In [1]: import numpy as np

In [2]: np.set_printoptions(precision=2, suppress=True, linewidth=120)

In [3]: tidy = lambda a: np.round(a, 2) + 0

In [4]: feats = np.loadtxt("run18.csv", delimiter=",")

In [5]: print(feats)
[[ 6.  3.  2.  0.  0.]
 [ 0.  8.  0.  2.  1.]
 [ 2.  1. 13.  2.  2.]
 [ 2.  2.  2. 18.  1.]
 [ 1.  0.  3.  1. 15.]]

In [6]: r0 = np.array([0, 3, 1])

In [7]: print(np.correlate(feats[1], feats[0], "full"))
[ 0.  0.  0. 16. 24. 52.  8. 15.  6.]

In [8]: print(np.array([np.convolve(row, r0, "same") for row in feats]))
[[18. 15.  9.  2.  0.]
 [ 0. 24.  8.  6.  5.]
 [ 6.  5. 40. 19.  8.]
 [ 6.  8.  8. 56. 21.]
 [ 3.  1.  9.  6. 46.]]

In [9]: print(np.convolve(feats[1], r0))
[ 0.  0. 24.  8.  6.  5.  1.]

In [10]: print(np.polyval(r0, feats[1]))
[ 1. 25.  1.  7.  4.]

In [11]: O, _ = np.linalg.qr(np.array([[-0.6], [-0.3], [-0.6], [0.9], [-0.5]]))

In [12]: J = O @ O.T

In [13]: print(tidy(J))
[[ 0.19  0.1   0.19 -0.29  0.16]
 [ 0.1   0.05  0.1  -0.14  0.08]
 [ 0.19  0.1   0.19 -0.29  0.16]
 [-0.29 -0.14 -0.29  0.43 -0.24]
 [ 0.16  0.08  0.16 -0.24  0.13]]

In [14]: # row 2 repeats row 0

In [15]: rng = np.random.default_rng(230741)

In [16]: lab = rng.permutation(5)

In [17]: print(lab)
[1 2 4 0 3]

In [18]: Y = J[lab][:, lab]

In [19]: print(tidy(Y))
[[ 0.05  0.1   0.08  0.1  -0.14]
 [ 0.1   0.19  0.16  0.19 -0.29]
 [ 0.08  0.16  0.13  0.16 -0.24]
 [ 0.1   0.19  0.16  0.19 -0.29]
 [-0.14 -0.29 -0.24 -0.29  0.43]]

In [20]: evals, V = np.linalg.eigh(J)

In [21]: vec = np.array([1, 2, 1, -1, -3])

In [22]: print(tidy(vec @ J @ vec / (vec @ vec)), tidy(evals[0]), tidy(evals[-1]))
0.05 0.0 1.0

In [23]: print(tidy(np.abs(J).sum(axis=1).max()), tidy(np.abs(evals).max()))
1.4 1.0

In [24]: print(tidy(np.linalg.eigvalsh(J[1:, 1:])))
[0.   0.   0.   0.81]

In [25]: print(tidy(np.sort(np.abs(np.linalg.eigvals(J)))))
[0. 0. 0. 0. 1.]

In [26]: print(tidy(J @ J))
[[ 0.19  0.1   0.19 -0.29  0.16]
 [ 0.1   0.05  0.1  -0.14  0.08]
 [ 0.19  0.1   0.19 -0.29  0.16]
 [-0.29 -0.14 -0.29  0.43 -0.24]
 [ 0.16  0.08  0.16 -0.24  0.13]]

In [27]: print(tidy(np.linalg.det(J)))
0.0

In [28]: print(tidy((J + J.T) / 2))
[[ 0.19  0.1   0.19 -0.29  0.16]
 [ 0.1   0.05  0.1  -0.14  0.08]
 [ 0.19  0.1   0.19 -0.29  0.16]
 [-0.29 -0.14 -0.29  0.43 -0.24]
 [ 0.16  0.08  0.16 -0.24  0.13]]

In [29]: r0 = np.array([-3, 2, 3, 3, 2])

In [30]: r1 = np.array([2, 4, 1, 1, 2, 1, 4, 3, 1, 5, 0])

In [31]: m1 = np.outer(r0, r1)

In [32]: print(m1)
[[ -6 -12  -3  -3  -6  -3 -12  -9  -3 -15   0]
 [  4   8   2   2   4   2   8   6   2  10   0]
 [  6  12   3   3   6   3  12   9   3  15   0]
 [  6  12   3   3   6   3  12   9   3  15   0]
 [  4   8   2   2   4   2   8   6   2  10   0]]

In [33]: # rows 2 and 3 are equal

In [34]: gram = m1.T @ m1

In [35]: print(tidy(np.linalg.svd(m1, compute_uv=False) ** 2))
[2730.    0.    0.    0.    0.]

In [36]: print(np.allclose(gram, gram.T))
True

In [37]: print(gram)
[[140 280  70  70 140  70 280 210  70 350   0]
 [280 560 140 140 280 140 560 420 140 700   0]
 [ 70 140  35  35  70  35 140 105  35 175   0]
 [ 70 140  35  35  70  35 140 105  35 175   0]
 [140 280  70  70 140  70 280 210  70 350   0]
 [ 70 140  35  35  70  35 140 105  35 175   0]
 [280 560 140 140 280 140 560 420 140 700   0]
 [210 420 105 105 210 105 420 315 105 525   0]
 [ 70 140  35  35  70  35 140 105  35 175   0]
 [350 700 175 175 350 175 700 525 175 875   0]
 [  0   0   0   0   0   0   0   0   0   0   0]]

In [38]: print(np.trace(gram), (m1 ** 2).sum())
2730 2730

In [39]: print(np.linalg.matrix_rank(gram))
1

In [40]: ang = np.radians(164)

In [41]: Rm = np.eye(11)

In [42]: Rm[5, 5] = Rm[0, 0] = np.cos(ang)

In [43]: Rm[5, 0], Rm[0, 5] = -np.sin(ang), np.sin(ang)

In [44]: print(tidy(Rm))
[[-0.96  0.    0.    0.    0.    0.28  0.    0.    0.    0.    0.  ]
 [ 0.    1.    0.    0.    0.    0.    0.    0.    0.    0.    0.  ]
 [ 0.    0.    1.    0.    0.    0.    0.    0.    0.    0.    0.  ]
 [ 0.    0.    0.    1.    0.    0.    0.    0.    0.    0.    0.  ]
 [ 0.    0.    0.    0.    1.    0.    0.    0.    0.    0.    0.  ]
 [-0.28  0.    0.    0.    0.   -0.96  0.    0.    0.    0.    0.  ]
 [ 0.    0.    0.    0.    0.    0.    1.    0.    0.    0.    0.  ]
 [ 0.    0.    0.    0.    0.    0.    0.    1.    0.    0.    0.  ]
 [ 0.    0.    0.    0.    0.    0.    0.    0.    1.    0.    0.  ]
 [ 0.    0.    0.    0.    0.    0.    0.    0.    0.    1.    0.  ]
 [ 0.    0.    0.    0.    0.    0.    0.    0.    0.    0.    1.  ]]

In [45]: Y = m1 @ Rm.T

In [46]: print(np.allclose(m1 @ m1.T, Y @ Y.T))
True

In [47]: print(tidy(np.linalg.det(Rm)), tidy(np.trace(Rm)))
1.0 7.08

In [48]: print(np.allclose(np.linalg.norm(m1, axis=1), np.linalg.norm(Y, axis=1)))
True

In [49]: print(tidy(np.abs(Y - m1).max(axis=0)))
[10.94  0.    0.    0.    0.    7.54  0.    0.    0.    0.    0.  ]
